% python3 -q
>>> import numpy as np
>>> np.set_printoptions(precision=2, suppress=True, linewidth=120, sign=" ")
>>> rd = lambda a: np.round(a, 2) + 0
>>> out = np.array([[5, 2, 3, 7, 9, 5],
...     [9, -6, 6, -5, 0, -5],
...     [9, -5, 7, -3, -1, 1],
...     [-6, -8, 0, -2, -8, -9],
...     [2, 8, -6, -2, -3, 9],
...     [4, 0, 6, 6, -3, -1]])
>>> arr = out - out.T
>>> print(arr)
[[  0  -7  -6  13   7   1]
 [  7   0  11   3  -8  -5]
 [  6 -11   0  -3   5  -5]
 [-13  -3   3   0  -6 -15]
 [ -7   8  -5   6   0  12]
 [ -1   5   5  15 -12   0]]
>>> print(rd(np.linalg.norm(arr, 1)), rd(np.linalg.norm(arr, np.inf)))
40.0 40.0
>>> print(rd(np.linalg.norm(arr) ** 2 / np.linalg.norm(arr, 2) ** 2))
3.03
>>> print(rd(np.linalg.norm(arr, "nuc")))
91.54
>>> out = np.array([[0, 1, 1], [0, 1, 1], [2, 0, 0], [1, 1, 2], [2, 2, 0], [0, 0, 1]])
>>> print(arr @ out)
[[ 15  20  20]
 [  9  -6   8]
 [  7   2 -16]
 [ -6 -28 -31]
 [ -4   7  25]
 [  1  -5  34]]
>>> print(np.einsum("ik,kj->ji", arr, out))
[[ 15   9   7  -6  -4   1]
 [ 20  -6   2 -28   7  -5]
 [ 20   8 -16 -31  25  34]]
>>> print(np.einsum("ik,kj->ij", arr, out))
[[ 15  20  20]
 [  9  -6   8]
 [  7   2 -16]
 [ -6 -28 -31]
 [ -4   7  25]
 [  1  -5  34]]
>>> print(np.einsum("ij->j", arr))
[ -8  -8   8  34 -14 -12]
>>> print(np.linalg.matrix_rank(np.vstack([arr, out.T])))
6
>>> print(np.linalg.matrix_rank(arr @ out))
3
>>> print(out.T @ arr.T)
[[ 15   9   7  -6  -4   1]
 [ 20  -6   2 -28   7  -5]
 [ 20   8 -16 -31  25  34]]
>>> A = np.load("case9.npy")
>>> print(A)
[[-1.   0.9 -2.4 -1.7  0.  -1.6  0.4  1.6  0.6]
 [-1.  -0.1 -0.2  0.6 -0.2  1.6  0.9  0.  -0.5]
 [-2.7 -0.3  0.2 -0.9 -1.2  0.7  0.8 -1.1  0.2]]
>>> rng = np.random.default_rng(460265)
>>> out = A + rng.integers(-2, 3, (3, 2)) @ rng.integers(-2, 3, (2, 9))
>>> print(rd(out))
[[-1.   0.9 -2.4 -1.7  0.  -1.6  0.4  1.6  0.6]
 [ 0.  -0.1 -2.2 -0.4 -0.2 -0.4  0.9 -1.   0.5]
 [-7.7 -4.3  4.2  2.1 -3.2 -1.3 -1.2 -4.1  1.2]]
>>> print(rd(out - A))
[[ 0.  0.  0.  0.  0.  0.  0.  0.  0.]
 [ 1.  0. -2. -1.  0. -2.  0. -1.  1.]
 [-5. -4.  4.  3. -2. -2. -2. -3.  1.]]
>>> print(np.linalg.matrix_rank(out - A, tol=1e-8))
2
>>> print(rd(np.linalg.svd(out - A, compute_uv=False)))
[ 9.43  3.34  0.  ]
>>> print(np.abs(out - A).sum(axis=1))
[  0.   8.  26.]
>>> print(A.shape)
(3, 9)
>>> print(np.count_nonzero(A))
25
>>> print(np.abs(A).max())
2.7
>>> print(np.linalg.matrix_rank(A))
3
>>> print(rd(np.diff(A, axis=0)))
[[ 0.  -1.   2.2  2.3 -0.2  3.2  0.5 -1.6 -1.1]
 [-1.7 -0.2  0.4 -1.5 -1.  -0.9 -0.1 -1.1  0.7]]
>>> print(rd(A.mean(axis=0)))
[-1.57  0.17 -0.8  -0.67 -0.47  0.23  0.7   0.17  0.1 ]
>>> print(rd(A.sum(axis=1)))
[-3.2  1.1 -4.3]
>>> print(np.unravel_index(np.abs(A).argmax(), A.shape))
(np.int64(2), np.int64(0))
>>> print(rd(A - A[0]))
[[ 0.   0.   0.   0.   0.   0.   0.   0.   0. ]
 [ 0.  -1.   2.2  2.3 -0.2  3.2  0.5 -1.6 -1.1]
 [-1.7 -1.2  2.6  0.8 -1.2  2.3  0.4 -2.7 -0.4]]
>>> out = A / np.linalg.norm(A, axis=1, keepdims=True)
>>> G = out @ out.T
>>> print(rd(G))
[[ 1.   -0.24  0.07]
 [-0.24  1.    0.53]
 [ 0.07  0.53  1.  ]]
>>> print(rd(np.degrees(np.arccos(np.clip(G[1, 2], -1, 1)))))
58.1
>>> print(np.argwhere(np.triu(np.abs(G) > 0.95, 1)))
[]
>>> print((np.abs(G) > 0.9).astype(int))
[[ 1  0  0]
 [ 0  1  0]
 [ 0  0  1]]
>>> print(rd(G[1]))
[-0.24  1.    0.53]
>>> out = A / np.sqrt((A ** 2).mean(axis=1, keepdims=True))
>>> print(np.linalg.matrix_rank(out) == np.linalg.matrix_rank(A))
True
>>> print(rd(out[2]))
[-2.33 -0.26  0.17 -0.78 -1.04  0.6   0.69 -0.95  0.17]
>>> W0 = np.loadtxt("sample16.csv", delimiter=",")
>>> print(rd(W0))
[[ 1.    0.    0.    0.  ]
 [ 0.    0.5   0.87  0.  ]
 [ 0.   -0.87  0.5   0.  ]
 [ 0.    0.    0.    1.  ]]
>>> th = np.radians(15)
>>> Rm = np.eye(4)
>>> Rm[0, 0] = Rm[1, 1] = np.cos(th)
>>> Rm[0, 1], Rm[1, 0] = -np.sin(th), np.sin(th)
>>> print(rd(Rm))
[[ 0.97 -0.26  0.    0.  ]
 [ 0.26  0.97  0.    0.  ]
 [ 0.    0.    1.    0.  ]
 [ 0.    0.    0.    1.  ]]
>>> out = W0 @ Rm.T
>>> print(np.allclose(np.linalg.norm(W0, axis=1), np.linalg.norm(out, axis=1)))
True
>>> print(rd(np.linalg.svd(W0, compute_uv=False)), rd(np.linalg.svd(out, compute_uv=False)))
[ 1.  1.  1.  1.] [ 1.  1.  1.  1.]
>>> print(W0[:, 3] @ W0[:, 1])
0.0
>>> print(rd(W0 @ W0.T))
[[ 1.  0.  0.  0.]
 [ 0.  1.  0.  0.]
 [ 0.  0.  1.  0.]
 [ 0.  0.  0.  1.]]
>>> print(rd(np.linalg.norm(W0, axis=0)))
[ 1.  1.  1.  1.]
>>> M = np.load("mat.npy")
>>> print(M)
[[ 12  -2  -6   1]
 [ 12   6  -6  -3]
 [  0   0 -12   2]
 [  0   0 -12  -6]]
>>> Uu, sigma, Vh = np.linalg.svd(M, full_matrices=False)
>>> print(rd(sigma / sigma[0]))
[ 1.    0.61  0.32  0.2 ]
>>> print(rd(sigma))
[ 22.07  13.45   7.13   4.35]
>>> print(np.allclose(Uu * sigma @ Vh, M))
True
>>> print(np.abs(Uu[:, 0]).round(6).argmax())
1
>>> print(rd(np.sqrt((sigma ** 2).sum())), rd(np.linalg.norm(M)))
27.17 27.17
>>> print(rd(Uu.T @ M @ Vh.T))
[[ 22.07   0.     0.     0.  ]
 [  0.    13.45   0.     0.  ]
 [  0.     0.     7.13   0.  ]
 [  0.     0.     0.     4.35]]
>>> print(Uu.shape, sigma.shape, Vh.shape)
(4, 4) (4,) (4, 4)
>>> print((sigma > 1e-8).sum())
4
>>> print(rd(Uu.T @ Uu))
[[ 1.  0.  0.  0.]
 [ 0.  1.  0.  0.]
 [ 0.  0.  1.  0.]
 [ 0.  0.  0.  1.]]
>>> q = M.astype(float).copy()
>>> for j in range(4):
...     q[:, j] -= q[:, :j] @ (q[:, :j].T @ q[:, j])
...     q[:, j] /= np.linalg.norm(q[:, j])
... 
>>> print(rd(q.T @ M))
[[16.97  2.83 -8.49 -1.41]
 [ 0.    5.66  0.   -2.83]
 [ 0.    0.   16.97  2.83]
 [ 0.    0.    0.    5.66]]
>>> P = np.triu(np.array([[-5, -1, 0, -7], [6, 9, 9, -9], [6, -5, -5, 4], [-2, 6, -6, 6]]), 1) + np.eye(4)
>>> out = P @ M @ np.linalg.inv(P)
>>> print(rd(np.poly(out)))
[   1.    0. -132.    0. 9216.]
